>>> import numpy as np
>>> np.set_printoptions(precision=2, suppress=True, linewidth=140)
>>> J = np.loadtxt("a.csv", delimiter=",")
>>> J
array([[ 0.42, -0.18,  0.18,  0.42],
       [-0.18,  0.08, -0.08, -0.18],
       [ 0.18, -0.08,  0.08,  0.18],
       [ 0.42, -0.18,  0.18,  0.42]])
>>> # column 3 repeats column 0
>>> round(np.abs(np.linalg.eigvals(J)).max(), 2)
np.float64(1.0)
>>> (J - J.T) / 2
array([[0., 0., 0., 0.],
       [0., 0., 0., 0.],
       [0., 0., 0., 0.],
       [0., 0., 0., 0.]])
>>> np.allclose(J, J.T)
True
>>> (J + J.T) / 2
array([[ 0.42, -0.18,  0.18,  0.42],
       [-0.18,  0.08, -0.08, -0.18],
       [ 0.18, -0.08,  0.08,  0.18],
       [ 0.42, -0.18,  0.18,  0.42]])
>>> np.linalg.determinant(J)
Traceback (most recent call last):
  File "<python-input-9>", line 1, in <module>
    np.linalg.determinant(J)
    ^^^^^^^^^^^^^^^^^^^^^
AttributeError: module 'numpy.linalg' has no attribute 'determinant'
>>> J @ J
array([[ 0.42, -0.18,  0.18,  0.42],
       [-0.18,  0.08, -0.08, -0.18],
       [ 0.18, -0.08,  0.08,  0.18],
       [ 0.42, -0.18,  0.18,  0.42]])
>>> assert J == J.T
Traceback (most recent call last):
  File "<python-input-11>", line 1, in <module>
    assert J == J.T
           ^^^^^^^^
ValueError: The truth value of an array with more than one element is ambiguous. Use a.any() or a.all()
>>> np.linalg.matrix_power(J, 2)
array([[ 0.42, -0.18,  0.18,  0.42],
       [-0.18,  0.08, -0.08, -0.18],
       [ 0.18, -0.08,  0.08,  0.18],
       [ 0.42, -0.18,  0.18,  0.42]])
>>> np.round(np.sort(np.abs(np.linalg.eigvals(J))), 2) + 0
array([0., 0., 0., 1.])
>>> np.allclose(J @ J.T, J.T @ J)
True
>>> Uu, sig, VT = np.linalg.svd(J)
>>> np.argmax(sig[:-1] / (sig[1:] + 1e-6)) + 1
np.int64(1)
>>> sig.round(2) + 0
array([1., 0., 0., 0.])
>>> A2 = Uu[:, :1] @ np.diag(sig[:1]) @ VT[:1]
>>> np.round(np.linalg.norm(J - A2) / np.linalg.norm(J), 2)
np.float64(0.0)
>>> np.linalg.matrix_rank(J, rtol=0.05)
np.int64(1)
>>> round(np.linalg.norm(J - A2, 2), 2), np.round(sig[1], 2)
(np.float64(0.0), np.float64(0.0))
>>> round(float(np.abs(J - A2).max()), 2)
0.0
>>> Uu, sig, VT = np.linalg.svd(J)
>>> vecs = VT[:(sig > 1e-8).sum()]
>>> rng = np.random.default_rng(237406)
>>> vec = J[0] + -3 * J[2] + rng.integers(2) * np.eye(4)[3]
>>> vec
array([-0.12,  0.05, -0.05,  0.88])
>>> np.linalg.matrix_rank(np.vstack([J, vec]))
np.int64(2)
>>> vecs.T @ vecs
array([[ 0.42, -0.18,  0.18,  0.42],
       [-0.18,  0.08, -0.08, -0.18],
       [ 0.18, -0.08,  0.08,  0.18],
       [ 0.42, -0.18,  0.18,  0.42]])
>>> np.diag(vecs.T @ vecs)
array([0.42, 0.08, 0.08, 0.42])
>>> round(np.trace(np.linalg.pinv(J) @ J), 2)
np.float64(1.0)
>>> np.abs(np.diag(np.linalg.qr(J)[1])) > 1e-9
array([ True, False, False, False])
>>> np.allclose(J[:-1].T @ np.linalg.lstsq(J[:-1].T, J[-1])[0], J[-1])
True
>>> np.unique(J.round(6), axis=0).shape
(3, 4)
>>> np.linalg.lstsq(J[:-1].T, J[-1])[2]
np.int32(1)
>>> vals, vecs = np.linalg.eigh(J)
>>> vec = np.array([3, 1, -2, -3])
>>> vecs * np.abs(vals) @ vecs.T
array([[ 0.42, -0.18,  0.18,  0.42],
       [-0.18,  0.08, -0.08, -0.18],
       [ 0.18, -0.08,  0.08,  0.18],
       [ 0.42, -0.18,  0.18,  0.42]])
>>> vecs * np.maximum(vals, 0) @ vecs.T
array([[ 0.42, -0.18,  0.18,  0.42],
       [-0.18,  0.08, -0.08, -0.18],
       [ 0.18, -0.08,  0.08,  0.18],
       [ 0.42, -0.18,  0.18,  0.42]])
>>> np.round(np.abs(J).sum(axis=1).max(), 2), round(float(np.abs(vals).max()), 2)
(np.float64(1.21), 1.0)
>>> round(vec @ J @ vec, 2)
np.float64(0.7)
>>> np.round(np.linalg.eigvalsh(J[1:, 1:]), 2) + 0
array([0.  , 0.  , 0.58])
>>> round(float(vec @ J @ vec / (vec @ vec)), 2), np.round(vals[0], 2), round(float(vals[-1]), 2)
(0.03, np.float64(-0.0), 1.0)
>>> F = np.loadtxt("test2.csv", delimiter=",")
>>> F
array([[-1.94, -0.04,  0.45, -0.14],
       [ 0.09, -0.55, -0.25, -1.91],
       [-0.28,  1.59, -1.14, -0.32],
       [-0.37, -1.09, -1.56,  0.5 ]])
>>> np.linalg.eigvals(F)
array([ 2.  +0.j  , -1.57+1.24j, -1.57-1.24j, -2.  +0.j  ])
>>> round(np.linalg.det(F.T), 2)
np.float64(-16.0)
>>> np.kron(np.eye(2, dtype=int), F)
array([[-1.94, -0.04,  0.45, -0.14, -0.  , -0.  ,  0.  , -0.  ],
       [ 0.09, -0.55, -0.25, -1.91,  0.  , -0.  , -0.  , -0.  ],
       [-0.28,  1.59, -1.14, -0.32, -0.  ,  0.  , -0.  , -0.  ],
       [-0.37, -1.09, -1.56,  0.5 , -0.  , -0.  , -0.  ,  0.  ],
       [-0.  , -0.  ,  0.  , -0.  , -1.94, -0.04,  0.45, -0.14],
       [ 0.  , -0.  , -0.  , -0.  ,  0.09, -0.55, -0.25, -1.91],
       [-0.  ,  0.  , -0.  , -0.  , -0.28,  1.59, -1.14, -0.32],
       [-0.  , -0.  , -0.  ,  0.  , -0.37, -1.09, -1.56,  0.5 ]])
>>> round(float(np.einsum("ij,ji->", F, F)), 2)
9.81
>>> np.round(np.linalg.eigvals(F).sum().real, 2)
np.float64(-3.13)
>>> np.linalg.cond(J) > 100
np.True_
>>> np.argsort(-np.linalg.norm(J, axis=0).round(6), kind="stable")[:3]
array([0, 3, 1])
>>> [round(float(x), 2) for x in np.linalg.svd(J, compute_uv=False)[:3]]
[1.0, 0.0, 0.0]
>>> A = np.loadtxt("block16.csv", delimiter=",")
>>> A
array([[1., 0., 2., 5., 5., 3.],
       [2., 2., 1., 4., 3., 4.],
       [3., 5., 3., 4., 1., 3.],
       [2., 3., 0., 4., 0., 0.],
       [2., 2., 1., 4., 3., 4.],
       [2., 0., 2., 0., 1., 1.]])
>>> Uu, sig, VT = np.linalg.svd(A)
>>> np.argmax(sig[:-1] / (sig[1:] + 1e-6)) + 1
np.int64(5)
>>> sig.round(2) + 0
array([15.02,  5.46,  3.24,  2.11,  1.28,  0.  ])
>>> A2 = Uu[:, :5] @ np.diag(sig[:5]) @ VT[:5]
>>> A2.round(2) + 0
array([[1., 0., 2., 5., 5., 3.],
       [2., 2., 1., 4., 3., 4.],
       [3., 5., 3., 4., 1., 3.],
       [2., 3., 0., 4., 0., 0.],
       [2., 2., 1., 4., 3., 4.],
       [2., 0., 2., 0., 1., 1.]])
>>> round(float(np.abs(A - A2).max()), 2)
0.0
>>> np.linalg.matrix_rank(A2)
np.int64(5)
>>> round(float(np.linalg.norm(A - A2) / np.linalg.norm(A)), 2)
0.0
>>> np.linalg.matrix_rank(A, rtol=0.05)
np.int64(5)
